% python3 -q
>>> import numpy as np
>>> np.set_printoptions(precision=1, suppress=True, linewidth=100)
>>> E = np.load("layer4.npy")
>>> print(E)
[[-2  0  0  0]
 [-1 -3  0  0]
 [ 0  0 -2  0]
 [ 0  0 -1 -3]]
>>> q, R = np.linalg.qr(E)
>>> print(q.shape, R.shape)
(4, 4) (4, 4)
>>> print(np.round(q.T @ q, 1) + 0)
[[1. 0. 0. 0.]
 [0. 1. 0. 0.]
 [0. 0. 1. 0.]
 [0. 0. 0. 1.]]
>>> print(np.abs(np.diag(R)))
[2.2 2.7 2.2 2.7]
>>> print(np.allclose(R.T @ R, E.T @ E))
True
>>> print(q)
[[-0.9 -0.4  0.   0. ]
 [-0.4  0.9  0.   0. ]
 [ 0.  -0.  -0.9 -0.4]
 [ 0.  -0.  -0.4  0.9]]
>>> print(np.round(np.linalg.det(E), 1))
36.0
>>> print(np.sort(np.linalg.eigvals(E).real))
[-3. -3. -2. -2.]
>>> print((np.linalg.matrix_power((E != 0) + (E.T != 0) + np.eye(4), 4) > 0).astype(int))
[[1 1 0 0]
 [1 1 0 0]
 [0 0 1 1]
 [0 0 1 1]]
>>> print(np.flatnonzero(np.linalg.matrix_power((E != 0) + (E.T != 0) + np.eye(4), 4)[0]))
[0 1]
>>> print(E @ E)
[[4 0 0 0]
 [5 9 0 0]
 [0 0 4 0]
 [0 0 5 9]]
>>> print(np.einsum("ii->", E))
-10
>>> print(round(float(np.linalg.det(E.T)), 1))
36.0
>>> print(round(np.linalg.det(E[::-1]), 1))
36.0
>>> print(np.kron(np.eye(2, dtype=int), E))
[[-2  0  0  0  0  0  0  0]
 [-1 -3  0  0  0  0  0  0]
 [ 0  0 -2  0  0  0  0  0]
 [ 0  0 -1 -3  0  0  0  0]
 [ 0  0  0  0 -2  0  0  0]
 [ 0  0  0  0 -1 -3  0  0]
 [ 0  0  0  0  0  0 -2  0]
 [ 0  0  0  0  0  0 -1 -3]]
>>> print(round(float(np.linalg.eigvals(E).sum().real), 1))
-10.0
>>> print(np.linalg.eigvals(E))
[-3. -3. -2. -2.]
>>> print(round(np.linalg.det(E), 1))
36.0
>>> print((E + E.T) / 2)
[[-2.  -0.5  0.   0. ]
 [-0.5 -3.   0.   0. ]
 [ 0.   0.  -2.  -0.5]
 [ 0.   0.  -0.5 -3. ]]
>>> print(np.linalg.matrix_power(E, 4))
[[16  0  0  0]
 [65 81  0  0]
 [ 0  0 16  0]
 [ 0  0 65 81]]
>>> print(np.sort(np.abs(np.linalg.eigvals(E))))
[2. 2. 3. 3.]
>>> print(E @ E)
[[4 0 0 0]
 [5 9 0 0]
 [0 0 4 0]
 [0 0 5 9]]
>>> print(np.trace(E))
-10
>>> print(np.allclose(E @ E.T, E.T @ E))
False
>>> vals, evecs = np.linalg.eig(E)
>>> print(E @ evecs[:, 0] - vals[0] * evecs[:, 0])
[0. 0. 0. 0.]
>>> print(vals)
[-3. -3. -2. -2.]
>>> print(np.sort(np.linalg.eigvals(np.linalg.inv(E))))
[-0.5 -0.5 -0.3 -0.3]
>>> print(np.prod(vals))
36.0
>>> print(np.sort(np.linalg.eigvals(E.T)))
[-3. -3. -2. -2.]
>>> J = np.loadtxt("test18.csv", delimiter=",")
>>> print(J.round(1) + 0)
[[ 0.2  0.1  0.1  0.1 -0.3  0.   0.2]
 [ 0.1  0.3  0.   0.  -0.3  0.3 -0.2]
 [ 0.1  0.   0.   0.  -0.1  0.   0.1]
 [ 0.1  0.   0.   0.  -0.1 -0.1  0.1]
 [-0.3 -0.3 -0.1 -0.1  0.6 -0.1 -0.1]
 [ 0.   0.3  0.  -0.1 -0.1  0.3 -0.4]
 [ 0.2 -0.2  0.1  0.1 -0.1 -0.4  0.5]]
>>> t = np.radians(36)
>>> R = np.eye(7)
>>> R[6, 6] = R[0, 0] = np.cos(t)
>>> R[6, 0], R[0, 6] = -np.sin(t), np.sin(t)
>>> print(R)
[[ 0.8  0.   0.   0.   0.   0.   0.6]
 [ 0.   1.   0.   0.   0.   0.   0. ]
 [ 0.   0.   1.   0.   0.   0.   0. ]
 [ 0.   0.   0.   1.   0.   0.   0. ]
 [ 0.   0.   0.   0.   1.   0.   0. ]
 [ 0.   0.   0.   0.   0.   1.   0. ]
 [-0.6  0.   0.   0.   0.   0.   0.8]]
>>> other = J @ R.T
>>> print(np.abs(other - J).max(axis=0))
[0.3 0.  0.  0.  0.  0.  0.2]
>>> print(np.round(np.linalg.svd(J, compute_uv=False), 1) + 0, np.round(np.linalg.svd(other, compute_uv=False), 1) + 0)
[1. 1. 0. 0. 0. 0. 0.] [1. 1. 0. 0. 0. 0. 0.]
>>> print(np.allclose(J @ J.T, other @ other.T))
True
>>> print(round(float(np.trace(np.linalg.pinv(J) @ J)), 1))
2.0
>>> r0 = np.array([-3, 1, -3, 1, 2]) + 0.5
>>> arr = np.outer(r0, r0) / (r0 @ r0)
>>> print(arr)
[[ 0.3 -0.2  0.3 -0.2 -0.3]
 [-0.2  0.1 -0.2  0.1  0.2]
 [ 0.3 -0.2  0.3 -0.2 -0.3]
 [-0.2  0.1 -0.2  0.1  0.2]
 [-0.3  0.2 -0.3  0.2  0.3]]
>>> # columns 0 and 2 are equal
>>> print(np.trace(arr))
1.0
>>> print(round(np.linalg.det(arr), 1))
0.0
>>> print(np.round(np.abs(np.linalg.eigvals(arr)).max(), 1))
1.0
>>> vals, evecs = np.linalg.eigh(arr)
>>> vec = np.array([5, -2, 2, 0, -7])
>>> print(round(vec @ arr @ vec, 1))
62.1
>>> print((np.sign(evecs[:, -1].round(6)) == np.sign(evecs[0, -1].round(6))).astype(int))
[1 0 1 0 0]
>>> print(evecs * np.abs(vals) @ evecs.T)
[[ 0.3 -0.2  0.3 -0.2 -0.3]
 [-0.2  0.1 -0.2  0.1  0.2]
 [ 0.3 -0.2  0.3 -0.2 -0.3]
 [-0.2  0.1 -0.2  0.1  0.2]
 [-0.3  0.2 -0.3  0.2  0.3]]
>>> W1 = np.array([[2, 1, 3], [0, 1, 1], [2, 2, 2], [0, 0, 2], [2, 0, 2]])
>>> b = np.array([3, -1, 2])
>>> H = np.maximum(arr @ W1 + b, 0)
>>> print((H > 0).mean(axis=0))
[1. 0. 1.]
>>> print((H > 0).astype(int))
[[1 0 1]
 [1 0 1]
 [1 0 1]
 [1 0 1]
 [1 0 1]]
>>> W2 = np.array([[0, 0, 0], [1, 2, 1], [0, 2, 2]])
>>> print(H @ W2)
[[0.  4.6 4.6]
 [0.  3.6 3.6]
 [0.  4.6 4.6]
 [0.  3.6 3.6]
 [0.  3.4 3.4]]
>>> U, s, Vh = np.linalg.svd(arr)
>>> print(s.round(1) + 0)
[1. 0. 0. 0. 0.]
>>> print(np.argmax(s[:-1] / (s[1:] + 1e-6)) + 1)
1
>>> other = U[:, :1] @ np.diag(s[:1]) @ Vh[:1]
>>> print(round(float(np.linalg.norm(arr - other) / np.linalg.norm(arr)), 1))
0.0
>>> print(np.linalg.matrix_rank(other))
1
>>> vec = np.array([-1, 1, 3, 2, 1])
>>> print(np.linalg.eigvalsh(2 * arr - np.eye(5)))
[-1. -1. -1. -1.  1.]
>>> print(arr @ vec)
[-0.2  0.1 -0.2  0.1  0.2]
>>> mat = np.loadtxt("run0.csv", delimiter=",")
>>> print(mat)
[[ 5.  0.]
 [-3.  2.]]
>>> q, evecs = np.linalg.qr(mat[:, :1])[0], np.linalg.qr(mat[:, 1:])[0]
>>> s = np.linalg.svd(q.T @ evecs, compute_uv=False)
>>> print((s > 0.9).sum())
0
>>> print(round(float(np.linalg.norm(q @ q.T - evecs @ evecs.T, 2)), 1))
0.9
>>> print(np.degrees(np.arccos(s.clip(0, 1))))
[59.]
>>> print([int(np.linalg.matrix_rank(np.linalg.matrix_power(mat, p))) for p in range(1, 3)])
[2, 2]
>>> print(np.linalg.matrix_power(mat - np.diag(np.diag(mat)), 2))
[[0. 0.]
 [0. 0.]]
>>> print(np.sort(np.linalg.eigvals(mat)))
[2. 5.]
>>> print(np.linalg.matrix_rank(mat - mat[0, 0] * np.eye(2)))
1
>>> rng = np.random.default_rng(7956)
>>> K = np.triu(rng.random((3, 3)) < 0.8, 1).astype(int)
>>> K = K + K.T
>>> print(K)
[[0 1 1]
 [1 0 1]
 [1 1 0]]
>>> # equal to its transpose
>>> print(round(float(np.linalg.eigvalsh(K).min()), 1))
-1.0
>>> print(np.all(np.linalg.eigvalsh(K) > 0))
False
>>> other = np.linalg.inv(K)
>>> print(np.linalg.inv(other))
[[-0.  1.  1.]
 [ 1.  0.  1.]
 [ 1.  1.  0.]]
>>> print(np.linalg.det(K) * other)
[[-1.  1.  1.]
 [ 1. -1.  1.]
 [ 1.  1. -1.]]
>>> print(np.allclose(other, K.T))
False
>>> def softmax(z):
...     e = np.exp(z - z.max(axis=-1, keepdims=True))
...     return e / e.sum(axis=-1, keepdims=True)
... 
>>> print(softmax(K[1]))
[0.4 0.2 0.4]
>>> print(softmax(K[1] + -1))
[0.4 0.2 0.4]
>>> print(np.round(softmax(10 * K[1]), 1) + 0)
[0.5 0.  0.5]
>>> att = K @ K.T / np.sqrt(3)
>>> print(softmax(att)[1] @ K)
[0.7 0.5 0.7]
>>> print(softmax(att).round(6).argmax(axis=1))
[0 1 2]
>>> print(softmax(att))
[[0.5 0.3 0.3]
 [0.3 0.5 0.3]
 [0.3 0.3 0.5]]
>>> r0 = np.array([1, -1, -1])
>>> other = K + np.outer(r0, np.eye(3)[0])
>>> print(np.linalg.matrix_rank(other - K))
1
>>> F = 0.5 ** np.abs(np.subtract.outer(np.arange(7), np.arange(7)))
>>> print(F.round(1) + 0)
[[1.  0.5 0.2 0.1 0.1 0.  0. ]
 [0.5 1.  0.5 0.2 0.1 0.1 0. ]
 [0.2 0.5 1.  0.5 0.2 0.1 0.1]
 [0.1 0.2 0.5 1.  0.5 0.2 0.1]
 [0.1 0.1 0.2 0.5 1.  0.5 0.2]
 [0.  0.1 0.1 0.2 0.5 1.  0.5]
 [0.  0.  0.1 0.1 0.2 0.5 1. ]]
>>> # symmetric, so the eigenvalues are real
>>> vals, evecs = np.linalg.eigh(F)
>>> vec = np.array([0, 0, 3, 2, 3, 2, 1])
>>> print(np.round(np.abs(F).sum(axis=1).max(), 1), round(np.abs(vals).max(), 1))
2.8 2.5
>>> print(np.round(evecs * np.abs(vals) @ evecs.T, 1) + 0)
[[1.  0.5 0.3 0.1 0.1 0.  0. ]
 [0.5 1.  0.5 0.2 0.1 0.1 0. ]
 [0.3 0.5 1.  0.5 0.3 0.1 0.1]
 [0.1 0.2 0.5 1.  0.5 0.3 0.1]
 [0.1 0.1 0.3 0.5 1.  0.5 0.2]
 [0.  0.1 0.1 0.3 0.5 1.  0.5]
 [0.  0.  0.1 0.1 0.2 0.5 1. ]]
>>> print(np.round(evecs * np.maximum(vals, 0) @ evecs.T, 1) + 0)
[[1.  0.5 0.3 0.1 0.1 0.  0. ]
 [0.5 1.  0.5 0.2 0.1 0.1 0. ]
 [0.3 0.5 1.  0.5 0.3 0.1 0.1]
 [0.1 0.2 0.5 1.  0.5 0.3 0.1]
 [0.1 0.1 0.3 0.5 1.  0.5 0.2]
 [0.  0.1 0.1 0.3 0.5 1.  0.5]
 [0.  0.  0.1 0.1 0.2 0.5 1. ]]
>>> print(np.linalg.eigvalsh(F[1:, 1:]))
[0.4 0.4 0.6 0.8 1.4 2.4]
>>> print(np.round(vec @ F @ vec, 1))
57.4
>>> other = np.linalg.inv(F)
>>> print((np.abs(other) > 1e-9).astype(int))
[[1 1 0 0 0 0 0]
 [1 1 1 0 0 0 0]
 [0 1 1 1 0 0 0]
 [0 0 1 1 1 0 0]
 [0 0 0 1 1 1 0]
 [0 0 0 0 1 1 1]
 [0 0 0 0 0 1 1]]
>>> print(np.round(np.linalg.inv(other), 1) + 0)
[[1.  0.5 0.2 0.1 0.1 0.  0. ]
 [0.5 1.  0.5 0.2 0.1 0.1 0. ]
 [0.2 0.5 1.  0.5 0.2 0.1 0.1]
 [0.1 0.2 0.5 1.  0.5 0.2 0.1]
 [0.1 0.1 0.2 0.5 1.  0.5 0.2]
 [0.  0.1 0.1 0.2 0.5 1.  0.5]
 [0.  0.  0.1 0.1 0.2 0.5 1. ]]
>>> print(np.round(np.linalg.slogdet(F)[0], 1))
1.0
>>> print(round(np.linalg.cond(F), 1))
7.2
>>> print(np.round(F @ other, 1) + 0)
[[1. 0. 0. 0. 0. 0. 0.]
 [0. 1. 0. 0. 0. 0. 0.]
 [0. 0. 1. 0. 0. 0. 0.]
 [0. 0. 0. 1. 0. 0. 0.]
 [0. 0. 0. 0. 1. 0. 0.]
 [0. 0. 0. 0. 0. 1. 0.]
 [0. 0. 0. 0. 0. 0. 1.]]
>>> data = np.load("a.npy")
>>> print(data.round(1) + 0)
[[-0.1  0.3  0.2  0.4 -0.8]
 [ 0.2 -0.1 -0.3 -0.8 -0.6]
 [ 0.2 -0.8 -0.4  0.4 -0.2]
 [-0.5  0.3 -0.8  0.   0. ]
 [-0.8 -0.5  0.3 -0.2 -0.1]]
>>> P = np.triu(np.array([[-1, 1, 1, -3, -2],
...     [-2, -3, 2, -1, 0],
...     [0, -1, 1, 3, 0],
...     [2, 2, 3, 2, 1],
...     [-3, 3, 1, 1, 2]]), 1) + np.eye(5)
>>> other = P @ data @ np.linalg.inv(P)
>>> print(np.linalg.matrix_rank(other))
5
>>> print(np.poly(other))
[ 1.   0.7 -0.2  0.2 -0.7 -1. ]
>>> print(P @ data - data @ P)
[[ 3.5 -0.8  0.5 -0.6 -1.3]
 [ 0.9 -2.1 -0.1  2.2  0.8]
 [-1.5  0.8 -1.   1.2  0.1]
 [-0.8  0.1  0.1  0.9 -1.2]
 [ 0.   0.8  1.7 -3.8 -1.4]]
>>> print(round(np.trace(other), 1), np.round(np.trace(data), 1))
-0.7 -0.7
>>> other = data / np.linalg.norm(data, axis=1, keepdims=True)
>>> gram = other @ other.T
>>> print((gram - 2 * np.eye(5)).round(6).argmax(axis=1))
[1 0 0 0 0]
>>> print(np.argwhere(np.triu(np.abs(gram) > 0.95, 1)))
[]
>>> print((np.abs(gram) > 0.9).astype(int))
[[1 0 0 0 0]
 [0 1 0 0 0]
 [0 0 1 0 0]
 [0 0 0 1 0]
 [0 0 0 0 1]]
>>> vec = np.array([1, 3])
>>> print(mat * vec)
[[ 5.  0.]
 [-3.  6.]]
>>> print(np.sign((mat @ vec).round(6)))
[1. 1.]
>>> print(np.einsum("ij,j->i", mat, vec))
[5. 3.]
>>> print(mat @ (2 * vec))
[10.  6.]
>>> print(mat @ np.eye(2)[1])
[0. 2.]
>>> print(mat @ vec)
[5. 3.]
>>> print(np.linalg.norm(mat @ vec) <= np.linalg.norm(mat, 2) * np.linalg.norm(vec) + 1e-9)
True
>>> A = np.load("out15.npy")
>>> print(A)
[[ 0 -3  2 -2 -1]
 [-3  0 -3  2 -2]
 [ 2 -3  0 -3  2]
 [-2  2 -3  0 -3]
 [-1 -2  2 -3  0]]
>>> lab = rng.permutation(5)
>>> other = A[:, lab] * rng.choice([-1, 1], 5)
>>> print(other)
[[-3 -2  2 -1  0]
 [ 0  2 -3 -2  3]
 [-3 -3  0  2 -2]
 [ 2  0 -3 -3  2]
 [-2 -3  2  0  1]]
>>> U, _, Vh = np.linalg.svd(A.T @ other)
>>> print(np.round(U @ Vh, 1) + 0)
[[ 0.  0.  0.  0. -1.]
 [ 1.  0.  0.  0.  0.]
 [ 0.  0.  1.  0.  0.]
 [ 0.  1.  0.  0.  0.]
 [ 0.  0.  0.  1.  0.]]
>>> print(lab)
[1 3 2 4 0]
>>> other = np.linalg.inv(A)
>>> print(np.round(np.linalg.cond(A), 1))
6.7
>>> print(other)
[[ 0.3 -0.2  0.1  0.1 -0.4]
 [-0.2 -0.2 -0.1  0.1  0.1]
 [ 0.1 -0.1 -0.2 -0.1  0.1]
 [ 0.1  0.1 -0.1 -0.2 -0.2]
 [-0.4  0.1  0.1 -0.2  0.3]]
>>> print(round(np.linalg.det(A) * np.linalg.det(other), 1))
1.0
>>> print(np.round(A @ other, 1) + 0)
[[1. 0. 0. 0. 0.]
 [0. 1. 0. 0. 0.]
 [0. 0. 1. 0. 0.]
 [0. 0. 0. 1. 0.]
 [0. 0. 0. 0. 1.]]
>>> print(np.round(np.linalg.inv(other), 1) + 0)
[[ 0. -3.  2. -2. -1.]
 [-3.  0. -3.  2. -2.]
 [ 2. -3.  0. -3.  2.]
 [-2.  2. -3.  0. -3.]
 [-1. -2.  2. -3.  0.]]
>>> print(np.einsum("ij,ji->", A, A))
114
>>> print(np.linalg.eigvals(A))
[ 8.7  1.3 -4.8 -3.  -2.3]
>>> print(round(float(np.linalg.det(A.T)), 1))
-366.0
>>> print(round(np.linalg.det(A[::-1]), 1))
-366.0
>>> r0 = np.array([-1, -1, -1, 1, 2])
>>> other = A + np.outer(r0, np.eye(5)[1])
>>> print(round(float(np.linalg.det(other) / np.linalg.det(A)), 1), round(float(1 + np.linalg.solve(A, r0)[1]), 1))
1.9 1.9
>>> print(np.linalg.matrix_rank(np.linalg.inv(other) - np.linalg.inv(A), tol=1e-8))
1
